In [1]: import numpy as np

In [2]: import numpy.linalg as la

In [3]: np.set_printoptions(precision=2, suppress=True, linewidth=140)

In [4]: mat = np.loadtxt("case3.csv", delimiter=",")

In [5]: mat
Out[5]: 
array([[ 0.  ,  0.9 ,  2.5 ,  1.09,  0.  , -0.3 ],
       [ 0.2 ,  1.9 ,  1.2 , -0.39, -1.2 ,  0.1 ],
       [ 0.4 , -0.6 ,  0.7 ,  3.32, -1.  , -1.8 ],
       [-0.5 , -0.6 , -0.2 ,  0.5 ,  0.8 , -0.1 ],
       [ 1.2 , -0.6 , -0.5 ,  1.72,  1.1 , -0.9 ],
       [-0.2 ,  0.2 , -0.7 , -0.61,  1.  ,  0.2 ],
       [ 0.6 , -0.3 ,  1.  ,  1.08,  0.2 , -0.8 ],
       [ 0.2 , -0.8 , -1.4 , -2.45, -0.3 ,  1.4 ],
       [ 0.  , -1.2 ,  1.5 , -1.07,  0.1 ,  0.4 ],
       [-0.4 ,  0.9 , -2.  ,  2.52, -1.7 , -1.1 ],
       [ 2.  , -1.9 ,  0.9 , -0.44,  2.5 ,  0.2 ],
       [ 0.1 ,  1.2 ,  1.6 ,  0.3 , -0.9 , -0.2 ],
       [-0.8 , -1.1 , -0.2 , -3.07,  0.3 ,  1.6 ],
       [-1.1 ,  1.  , -2.  ,  1.16,  0.7 , -0.8 ],
       [ 0.2 , -0.6 , -0.7 ,  0.67,  0.3 ,  0.  ],
       [-3.3 ,  0.6 , -0.3 ,  0.24,  0.8 ,  0.  ],
       [ 1.4 , -1.4 , -0.3 ,  1.18,  0.2 , -0.5 ],
       [ 0.2 ,  2.9 ,  1.6 ,  0.7 ,  0.9 , -0.2 ],
       [ 0.2 ,  0.  , -0.8 ,  0.4 , -0.3 , -0.6 ],
       [ 0.1 , -1.2 , -0.6 ,  2.14, -2.4 , -1.  ],
       [-0.5 ,  0.4 , -0.6 ,  4.17, -0.2 , -1.8 ],
       [-0.4 , -0.6 , -0.7 , -1.73,  2.1 ,  1.1 ],
       [ 1.8 ,  0.2 , -1.3 , -0.86,  2.6 ,  0.7 ],
       [-0.2 ,  1.5 ,  2.2 ,  0.66, -1.7 ,  0.3 ],
       [-1.1 ,  0.8 , -0.7 , -0.42,  1.7 ,  0.6 ],
       [-0.2 ,  1.4 ,  0.3 ,  0.18, -0.1 ,  0.1 ],
       [-0.3 ,  1.  , -2.9 ,  1.52, -0.6 , -0.9 ],
       [-0.2 ,  0.7 , -0.3 , -2.8 , -0.2 ,  1.2 ],
       [-0.2 , -1.4 ,  1.5 ,  0.69, -1.4 , -0.4 ],
       [-0.4 , -0.7 ,  2.  , -1.76,  0.2 ,  1.  ],
       [ 0.  ,  0.  , -0.4 ,  0.24,  0.9 ,  0.  ],
       [-0.2 , -1.2 , -0.4 ,  1.56, -1.1 , -0.8 ],
       [ 1.4 , -0.9 ,  0.8 ,  0.53, -0.8 , -0.4 ],
       [-2.  , -0.4 , -1.4 ,  1.67, -1.  , -0.9 ]])

In [6]: cen = mat - mat.mean(axis=0)

In [7]: evecs = la.svd(cen)[2][:5]

In [8]: A2 = cen - cen @ evecs.T @ evecs

In [9]: round(float(la.norm(A2) / la.norm(cen)), 2)
Out[9]: 0.06

In [10]: la.norm(A2, axis=1).round(6).argmax()
Out[10]: np.int64(23)

In [11]: feats = np.array([[-34.0, -59.98, -10.99, 27.03, 29.03, 35.99, 22.98, -10.02],
    ...:     [18.02, 40.04, -54.98, 24.97, -19.03, 27.98, 9.01, -52.0],
    ...:     [-6.01, 20.02, 83.99, -41.02, 84.03, 23.97, -13.01, 68.98],
    ...:     [-2.98, -50.01, 81.98, -36.0, 31.01, -22.99, -9.02, 78.01],
    ...:     [-18.0, -35.04, 60.98, -33.03, 9.96, -46.0, -16.0, 58.01],
    ...:     [-2.98, -34.99, -2.99, 19.96, 33.01, 51.01, 21.98, -3.0],
    ...:     [45.98, -40.03, -29.03, 12.02, -87.0, -42.01, 5.98, -13.03]])

In [12]: A2 = feats / np.sqrt((feats ** 2).mean(axis=1, keepdims=True))

In [13]: la.matrix_rank(A2) == la.matrix_rank(feats)
Out[13]: np.True_

In [14]: la.matrix_rank(feats - feats.mean(axis=1, keepdims=True))
Out[14]: np.int64(7)

In [15]: th = np.radians(72)

In [16]: r_ = np.eye(8)

In [17]: r_[2, 2] = r_[7, 7] = np.cos(th)

In [18]: r_[2, 7], r_[7, 2] = -np.sin(th), np.sin(th)

In [19]: r_
Out[19]: 
array([[ 1.  ,  0.  ,  0.  ,  0.  ,  0.  ,  0.  ,  0.  ,  0.  ],
       [ 0.  ,  1.  ,  0.  ,  0.  ,  0.  ,  0.  ,  0.  ,  0.  ],
       [ 0.  ,  0.  ,  0.31,  0.  ,  0.  ,  0.  ,  0.  , -0.95],
       [ 0.  ,  0.  ,  0.  ,  1.  ,  0.  ,  0.  ,  0.  ,  0.  ],
       [ 0.  ,  0.  ,  0.  ,  0.  ,  1.  ,  0.  ,  0.  ,  0.  ],
       [ 0.  ,  0.  ,  0.  ,  0.  ,  0.  ,  1.  ,  0.  ,  0.  ],
       [ 0.  ,  0.  ,  0.  ,  0.  ,  0.  ,  0.  ,  1.  ,  0.  ],
       [ 0.  ,  0.  ,  0.95,  0.  ,  0.  ,  0.  ,  0.  ,  0.31]])

In [20]: A2 = feats @ r_.T

In [21]: np.allclose(la.norm(feats, axis=1), la.norm(A2, axis=1))
Out[21]: True

In [22]: la.svd(feats, compute_uv=False), la.svd(A2, compute_uv=False)
Out[22]: 
(array([235.41, 143.32, 109.24,  46.61,   0.06,   0.02,   0.01]),
 array([235.41, 143.32, 109.24,  46.61,   0.06,   0.02,   0.01]))

In [23]: np.round(la.norm(feats, 2) / la.norm(feats), 2)
Out[23]: np.float64(0.78)

In [24]: data = np.load("x.npy")

In [25]: data
Out[25]: 
array([[-0.73, -0.03, -1.97],
       [ 1.13, -1.11,  2.94],
       [-1.32, -4.71, -0.11],
       [-0.32, -6.13,  1.07],
       [-1.01, -7.21, -0.08],
       [ 2.07,  5.65,  1.14],
       [-0.26,  4.31, -2.9 ],
       [-0.11,  3.63, -2.03],
       [-0.36, -6.51,  3.61],
       [ 0.67, -3.94,  2.83],
       [-1.4 , -6.94, -1.22],
       [ 0.77, -3.31,  2.98],
       [ 0.38, -0.82,  0.33],
       [ 0.74, -0.29,  2.84],
       [-1.71, -6.07, -0.49],
       [-1.06, -2.01, -1.45],
       [ 0.93,  7.6 , -1.24],
       [-1.15, -0.98, -2.43],
       [-1.77, -3.47, -1.71],
       [ 0.27, -2.16,  2.65],
       [-0.81,  1.81, -3.02],
       [-0.34, -1.65, -0.67]])

In [26]: x = np.array([1, 3, 7])

In [27]: rhs = data @ x

In [28]: la.lstsq(data, rhs)[0]
Out[28]: array([1., 3., 7.])

In [29]: np.round(la.pinv(data) @ data, 2) + 0
Out[29]: 
array([[1., 0., 0.],
       [0., 1., 0.],
       [0., 0., 1.]])

In [30]: la.solve(data.T @ data, data.T @ rhs)
Out[30]: array([1., 3., 7.])

In [31]: rng = np.random.default_rng(234)

In [32]: rhs = rhs + 0.1 * rng.normal(size=22)

In [33]: rhs
Out[33]: 
array([-14.56,  18.44, -16.17, -11.16, -23.2 ,  27.01,  -7.77,  -3.51,   5.47,   8.71, -31.05,  11.9 ,   0.19,  19.8 , -23.45, -17.19,
        15.07, -21.17, -24.13,  12.32, -16.58,  -9.81])

In [34]: c, *_ = la.lstsq(data, rhs)

In [35]: round(la.norm(rhs - data @ c), 2)
Out[35]: np.float64(0.41)

In [36]: c.round()
Out[36]: array([1., 3., 7.])

In [37]: [round(float(la.norm(la.solve(data.T @ data + lam * np.eye(3), data.T @ rhs))), 2) for lam in (0, 1, 10, 100)]
Out[37]: [7.71, 7.45, 6.75, 3.85]
